% ipython --no-banner

In [1]: import numpy as np

In [2]: np.set_printoptions(precision=2, suppress=True, linewidth=120, floatmode="fixed")

In [3]: rnd = lambda a: np.round(a, 2) + 0

In [4]: m1 = np.loadtxt("run6.csv", delimiter=",")

In [5]: print(rnd(m1))
[[ 0.49  0.21 -0.21  0.35 -0.21]
 [ 0.21  0.09 -0.09  0.15 -0.09]
 [-0.21 -0.09  0.09 -0.15  0.09]
 [ 0.35  0.15 -0.15  0.25 -0.15]
 [-0.21 -0.09  0.09 -0.15  0.09]]

In [6]: out = np.array([[5, 5], [7, 0]])

In [7]: Z = np.kron(out, m1)

In [8]: rnd(Z)
Out[8]: 
array([[ 2.43,  1.04, -1.04,  1.73, -1.04,  2.43,  1.04, -1.04,  1.73, -1.04],
       [ 1.04,  0.45, -0.45,  0.74, -0.45,  1.04,  0.45, -0.45,  0.74, -0.45],
       [-1.04, -0.45,  0.45, -0.74,  0.45, -1.04, -0.45,  0.45, -0.74,  0.45],
       [ 1.73,  0.74, -0.74,  1.24, -0.74,  1.73,  0.74, -0.74,  1.24, -0.74],
       [-1.04, -0.45,  0.45, -0.74,  0.45, -1.04, -0.45,  0.45, -0.74,  0.45],
       [ 3.40,  1.46, -1.46,  2.43, -1.46,  0.00,  0.00,  0.00,  0.00,  0.00],
       [ 1.46,  0.62, -0.62,  1.04, -0.62,  0.00,  0.00,  0.00,  0.00,  0.00],
       [-1.46, -0.62,  0.62, -1.04,  0.62,  0.00,  0.00,  0.00,  0.00,  0.00],
       [ 2.43,  1.04, -1.04,  1.73, -1.04,  0.00,  0.00,  0.00,  0.00,  0.00],
       [-1.46, -0.62,  0.62, -1.04,  0.62,  0.00,  0.00,  0.00,  0.00,  0.00]])

In [9]: M = np.load("block4.npy")

In [10]: rnd(M)
Out[10]: 
array([[-2.38, -0.94,  3.08],
       [-1.78, -2.80, -2.23],
       [ 2.68, -2.70,  1.24]])

In [11]: rnd(np.abs(np.linalg.eigvals(M)).max())
Out[11]: np.float64(4.0)

In [12]: M.inv()
Traceback (most recent call last):
  Cell In[12], line 1
    M.inv()
AttributeError: 'numpy.ndarray' object has no attribute 'inv'


In [13]: rnd(M @ M)
Out[13]: 
array([[15.56, -3.44, -1.39],
       [ 3.26, 15.53, -2.02],
       [ 1.78,  1.68, 15.81]])
